% python3 -q
>>> import numpy as np
>>> from numpy import linalg as LA
>>> np.set_printoptions(precision=2, suppress=True, linewidth=160)
>>> def rnd(a):
...     return np.round(a, 2) + 0
... 
>>> F = np.array([[8.08, -2.36, 0.32], [-2.36, 1.79, -0.11], [0.32, -0.11, 8.13]])
>>> th = np.radians(15)
>>> r_ = np.eye(3)
>>> r_[2, 2] = r_[1, 1] = np.cos(th)
>>> r_[2, 1], r_[1, 2] = -np.sin(th), np.sin(th)
>>> rnd(r_)
array([[ 1.  ,  0.  ,  0.  ],
       [ 0.  ,  0.97,  0.26],
       [ 0.  , -0.26,  0.97]])
>>> M2 = F @ r_.T
>>> np.allclose(LA.norm(F, axis=1), LA.norm(M2, axis=1))
True
>>> rnd(M2)
array([[ 8.08, -2.2 ,  0.92],
       [-2.36,  1.7 , -0.57],
       [ 0.32,  2.  ,  7.88]])
>>> proj = np.triu(np.array([[0, 4, 5], [5, 4, 2], [1, 2, 4]]), 1) + np.eye(3)
>>> M2 = proj @ F @ LA.inv(proj)
>>> rnd(M2)
array([[ 0.24,  3.29, 32.75],
       [-1.72,  8.45,  7.85],
       [ 0.32, -1.39,  9.31]])
>>> rnd(np.poly(M2))
array([  1.  , -18.  ,  89.02, -72.19])
>>> LA.matrix_rank(M2)
np.int64(3)
>>> rnd(proj @ F - F @ proj)
array([[ -7.84, -25.71,   4.53],
       [  0.64,   9.22,  24.48],
       [  0.  ,  -1.28,  -1.38]])
>>> np.argsort(-LA.norm(M2, axis=0).round(6), kind="stable")[:3]
array([2, 1, 0])
>>> LA.matrix_rank(M2, rtol=0.1)
np.int64(2)
>>> rnd(np.abs(LA.svd(M2)[2][-1]))
array([0.98, 0.22, 0.03])
>>> r0, v = F[1], F[2]
>>> rnd(r0 @ r0)
np.float64(8.79)
>>> rnd(r0 @ v)
np.float64(-1.85)
>>> p = (r0 @ v) / (r0 @ r0) * r0
>>> rnd(p)
array([ 0.5 , -0.38,  0.02])
>>> rnd(LA.norm(r0 + v) ** 2 + LA.norm(r0 - v) ** 2)
np.float64(149.99)
>>> A = np.load("case7.npy")
>>> A
array([[ -2.42,   1.27,   5.38],
       [  3.51,  -7.75,  -0.16],
       [ -2.78,  -9.78,  -4.03],
       [ -0.25,   0.31,   7.17],
       [ -3.58,   1.41,  14.58],
       [ -3.41,  -7.05,   7.36],
       [ -9.05,  -4.34,   5.13],
       [-12.45, -11.84,   8.79],
       [ -3.23,   2.46,  -0.5 ],
       [  4.96,  -1.69,  -3.69],
       [  8.04,  -8.04,   3.48],
       [-20.37,  -9.59,  -1.53],
       [ 16.84,   2.84,  -9.84],
       [-10.32,  -1.51,   8.59],
       [ -8.63, -13.76,   5.46],
       [  7.69,   6.6 ,   2.67],
       [ 11.98,  -2.23,  22.95]])
>>> labels = A[:, 2] > np.median(A[:, 2])
>>> r0 = A[labels].mean(axis=0) - A[~labels].mean(axis=0)
>>> ((A - A.mean(axis=0)) @ r0 > 0).astype(int)
array([1, 0, 0, 1, 1, 1, 1, 1, 0, 0, 0, 1, 0, 1, 1, 0, 1])
>>> rnd((((A - A.mean(axis=0)) @ r0 > 0) == labels).mean())
np.float64(0.88)
>>> vec = np.array([2, -1, -5])
>>> rhs = A @ vec
>>> rnd(LA.pinv(A) @ A)
array([[1., 0., 0.],
       [0., 1., 0.],
       [0., 0., 1.]])
>>> rng = np.random.default_rng(918)
>>> rhs = rhs + 0.1 * rng.normal(size=17)
>>> rnd(rhs)
array([-32.99,  15.52,  24.46, -36.66, -81.59, -36.51, -39.5 , -57.07,  -6.35,  30.12,   6.92, -23.51,  79.82, -62.1 , -30.75,  -4.61, -88.56])
>>> b, *_ = LA.lstsq(A, rhs)
>>> rnd(A.T @ (rhs - A @ b))
array([0., 0., 0.])
>>> [round(float(LA.norm(LA.solve(A.T @ A + lam * np.eye(3), A.T @ rhs))), 2) for lam in (0, 1, 10, 100)]
[5.48, 5.47, 5.42, 4.97]
>>> Q, _ = LA.qr(np.array([[0.8, 0.7, 0.6, 2.9],
...     [1.7, 2.4, -0.5, 0.3],
...     [-0.4, 0.6, 0.4, -1.8],
...     [-0.4, 0.8, 0.1, -0.6]]))
>>> E = Q[:, :3]
>>> rnd(E)
array([[-0.41,  0.09, -0.87],
       [-0.87, -0.35,  0.33],
       [ 0.2 , -0.6 , -0.35],
       [ 0.2 , -0.72,  0.02]])
>>> r0, v = E[0], E[3]
>>> rnd(r0 @ r0)
np.float64(0.94)
>>> p = (r0 @ v) / (r0 @ r0) * r0
>>> rnd((v - p) @ r0)
np.float64(0.0)
>>> LA.matrix_rank(np.outer(r0, v))
np.int64(1)
>>> M2 = np.c_[E[:, :2] @ np.array([[-1, -1], [-4, -1]]), np.array([2, -3, 2, 2])]
>>> rnd(M2)
array([[ 0.06,  0.32,  2.  ],
       [ 2.27,  1.22, -3.  ],
       [ 2.19,  0.39,  2.  ],
       [ 2.66,  0.51,  2.  ]])
>>> rnd(LA.norm(M2 - E @ LA.lstsq(E, M2)[0], axis=0))
array([0.  , 0.  , 0.82])
>>> rnd(LA.lstsq(E, M2[:, 0])[0])
array([-1., -4.,  0.])
>>> Q, _ = LA.qr(np.array([[-1.1, 0.7, 1.4], [1.1, 1.1, 0.4], [-1.4, 0.2, 0.5]]))
>>> J = -2 * Q
>>> rnd(J)
array([[ 1.05,  1.12,  1.28],
       [-1.05,  1.61, -0.55],
       [ 1.34,  0.38, -1.44]])
>>> M2 = np.array([[1, 1], [-2, -2], [-2, -2]])
>>> LA.matrix_rank(J @ M2)
np.int64(1)
>>> rnd(np.einsum("ij,ij->i", J, J))
array([4., 4., 4.])
>>> M2 = np.array([[1, 0], [2, -2], [0, 2]])
>>> LA.matrix_rank(A @ M2)
np.int64(2)
>>> rnd(LA.norm(J, axis=0))
array([2., 2., 2.])
>>> M2 = np.array([[1, 0, 3], [-2, 2, -1], [-3, 0, 3]])
>>> arr = M2.T @ M2
>>> arr
array([[14, -4, -4],
       [-4,  4, -2],
       [-4, -2, 19]])
>>> w, vecs = LA.eigh(arr)
>>> rnd(vecs @ np.diag(w) @ vecs.T)
array([[14., -4., -4.],
       [-4.,  4., -2.],
       [-4., -2., 19.]])
>>> rnd(np.abs(vecs[:, -1]))
array([0.49, 0.01, 0.87])
>>> w.sum(), np.trace(arr)
(np.float64(37.0), np.int64(37))
>>> (w > 1e-8).sum(), (w < -1e-8).sum()
(np.int64(3), np.int64(0))
>>> M2 = np.array([[0, -1], [0, 1], [-2, 1]])
>>> np.einsum("ij,ij->i", arr, arr)
array([228,  36, 381])
>>> np.einsum("ij->j", arr)
array([ 6, -2, 13])
>>> LA.matrix_rank(np.vstack([arr, M2.T]))
np.int64(3)
>>> arr @ M2
array([[  8, -22],
       [  4,   6],
       [-38,  21]])
>>> np.vstack([arr, M2.T]).shape
(5, 3)
>>> M2.T @ arr.T
array([[  8,   4, -38],
       [-22,   6,  21]])
>>> r0 = np.array([0, 2, 1])
>>> M2 = arr + np.outer(r0, np.eye(3)[2])
>>> M2
array([[14., -4., -4.],
       [-4.,  4.,  0.],
       [-4., -2., 20.]])
>>> LA.matrix_rank(LA.inv(M2) - LA.inv(arr), tol=1e-8)
np.int64(1)
>>> W0 = np.array([[1, 5, 3], [3, 1, 5], [5, 3, 1]])
>>> np.einsum("ij,ji->", W0, W0)
np.int64(93)
>>> np.einsum("ii->", W0)
np.int64(3)
>>> rnd(np.poly(W0))
array([   1.,   -3.,  -42., -108.])
>>> rnd(LA.det(W0[::-1]))
np.float64(-108.0)
>>> rnd(LA.det(W0.T))
np.float64(108.0)
>>> W = np.array([[0, 1, 0], [0, 0, 3], [1, 1, 0]])
>>> b = np.array([1, -3, 3])
>>> act = np.maximum(W0 @ W + b, 0)
>>> (act > 0).mean(axis=0)
array([1., 1., 1.])
>>> LA.matrix_rank(act)
np.int64(3)
>>> W2 = np.array([[3, 3, 3], [3, 1, 2], [1, 2, 1]])
>>> W @ W2
array([[3, 1, 2],
       [3, 6, 3],
       [6, 4, 5]])
>>> labels = rng.permutation(3)
>>> labels
array([0, 2, 1])
>>> M2 = W0[labels][:, labels]
>>> np.trace(M2)
np.int64(3)
>>> np.diag(M2)
array([1, 1, 1])
>>> M2 = W0 / np.sqrt((W0 ** 2).mean(axis=1, keepdims=True))
>>> LA.matrix_rank(W0 - W0.mean(axis=1, keepdims=True))
np.int64(2)
>>> W0 - W0.mean(axis=1, keepdims=True)
array([[-2.,  2.,  0.],
       [ 0., -2.,  2.],
       [ 2.,  0., -2.]])
>>> rnd(M2[0])
array([0.29, 1.46, 0.88])
>>> LA.matrix_rank(M2) == LA.matrix_rank(W0)
np.True_
>>> th = np.sort(rng.uniform(-2, 2, 25))
>>> X = np.c_[th, th ** 2, th ** 3] @ np.array([[2, 0, 1], [2, 0, 0], [-1, 1, -1]])
>>> rnd(X)
array([[ 7.02, -4.74,  3.06],
       [ 5.08, -3.5 ,  1.99],
       [ 4.66, -3.24,  1.76],
       [ 2.73, -2.05,  0.78],
       [ 0.42, -0.65, -0.22],
       [ 0.24, -0.54, -0.27],
       [ 0.13, -0.47, -0.31],
       [ 0.05, -0.42, -0.33],
       [-0.02, -0.38, -0.34],
       [-0.12,  0.  , -0.06],
       [ 0.52,  0.01,  0.21],
       [ 0.56,  0.01,  0.22],
       [ 1.25,  0.1 ,  0.36],
       [ 1.43,  0.14,  0.38],
       [ 1.48,  0.15,  0.38],
       [ 1.62,  0.19,  0.38],
       [ 2.13,  0.39,  0.34],
       [ 2.61,  0.67,  0.21],
       [ 2.85,  0.86,  0.09],
       [ 3.25,  1.27, -0.19],
       [ 3.74,  2.1 , -0.82],
       [ 4.05,  3.04, -1.59],
       [ 4.19,  3.75, -2.2 ],
       [ 4.23,  4.11, -2.51],
       [ 4.27,  5.18, -3.45]])
>>> Ac = X - X.mean(axis=0)
>>> Uu, sv, Vh = LA.svd(Ac, full_matrices=False)
>>> np.abs(Vh[0]).argmax()
np.int64(1)
>>> LA.matrix_rank(Ac)
np.int64(3)
>>> np.searchsorted(np.cumsum(sv ** 2) / (sv ** 2).sum(), 0.9) + 1
np.int64(2)
>>> d = LA.norm(X[:, None] - X[None], axis=-1)
>>> np.unravel_index(d.round(6).argmax(), d.shape)
(np.int64(0), np.int64(24))
>>> rnd(d[:5, :5])
array([[0.  , 2.53, 3.07, 5.55, 8.42],
       [2.53, 0.  , 0.54, 3.02, 5.89],
       [3.07, 0.54, 0.  , 2.48, 5.35],
       [5.55, 3.02, 2.48, 0.  , 2.87],
       [8.42, 5.89, 5.35, 2.87, 0.  ]])
>>> np.flatnonzero(d[5] < d.mean() / 2)
array([ 4,  5,  6,  7,  8,  9, 10, 11, 12, 13, 14, 15])
>>> d.mean(axis=1).argmax()
np.int64(0)
>>> cov = np.cov(X, rowvar=False)
>>> cov.shape
(3, 3)
>>> rnd(np.median(X, axis=0))
array([2.13, 0.1 , 0.09])
>>> rnd(np.corrcoef(X[:, 0], X[:, 2])[0, 1])
np.float64(0.09)
>>> rnd(X.std(axis=0))
array([1.91, 2.22, 1.33])
>>> np.argwhere(np.triu(np.abs(np.corrcoef(X.T)) > 0.8, 1))
array([[1, 2]])
>>> rnd(LA.eigvalsh(cov)[::-1])
array([6.87, 3.81, 0.13])
>>> labels = X[:, 0] > np.median(X[:, 0])
>>> r0 = X[labels].mean(axis=0) - X[~labels].mean(axis=0)
>>> np.argsort(-np.abs(r0).round(6), kind="stable")
array([0, 1, 2])
>>> (((X - X.mean(axis=0)) @ r0 > 0) == labels).mean()
np.float64(0.96)
>>> labels.astype(int)
array([1, 1, 1, 1, 0, 0, 0, 0, 0, 0, 0, 0, 0, 0, 0, 0, 0, 1, 1, 1, 1, 1, 1, 1, 1])
>>> rnd(r0)
array([ 3.31,  0.73, -0.3 ])
>>> sv = 3 * 0.2 ** np.arange(3)
>>> Q, _ = LA.qr(np.array([[-1.3, 0.7, -1.4], [0.2, -0.1, 0.2], [-1.6, 0.6, 1.2]]))
>>> m1 = rng.normal(size=(12, 3)) * sv @ Q
>>> rnd(m1)
array([[-2.49,  3.43, -1.19],
       [-0.54,  0.83, -0.12],
       [ 0.94, -1.18, -0.4 ],
       [ 1.37, -1.54, -0.32],
       [-0.5 ,  0.69, -0.01],
       [ 4.78, -6.11,  0.04],
       [-1.37,  1.58, -0.42],
       [-0.38,  0.91, -0.48],
       [-3.64,  4.36, -1.24],
       [ 0.55, -0.84, -0.34],
       [ 0.51, -0.51,  0.14],
       [-0.87,  0.93,  0.5 ]])
>>> rnd(E.T @ E)
array([[1., 0., 0.],
       [0., 1., 0.],
       [0., 0., 1.]])
>>> rnd(E[:, 2] @ E[:, 1])
np.float64(0.0)
>>> rnd(LA.norm(E, axis=0))
array([1., 1., 1.])
>>> rnd(E @ E.T)
array([[ 0.94,  0.03,  0.17, -0.17],
       [ 0.03,  0.99, -0.08,  0.08],
       [ 0.17, -0.08,  0.52,  0.46],
       [-0.17,  0.08,  0.46,  0.55]])
>>> proj = m1 @ LA.solve(m1.T @ m1, m1.T)
>>> rnd(np.trace(proj))
np.float64(3.0)
>>> rnd(proj @ m1[:, 2])
array([-1.19, -0.12, -0.4 , -0.32, -0.01,  0.04, -0.42, -0.48, -1.24, -0.34,  0.14,  0.5 ])
>>> np.allclose(proj @ proj, proj)
True
>>> rnd(np.diag(proj))
array([0.45, 0.06, 0.12, 0.17, 0.02, 0.67, 0.12, 0.4 , 0.64, 0.14, 0.05, 0.17])
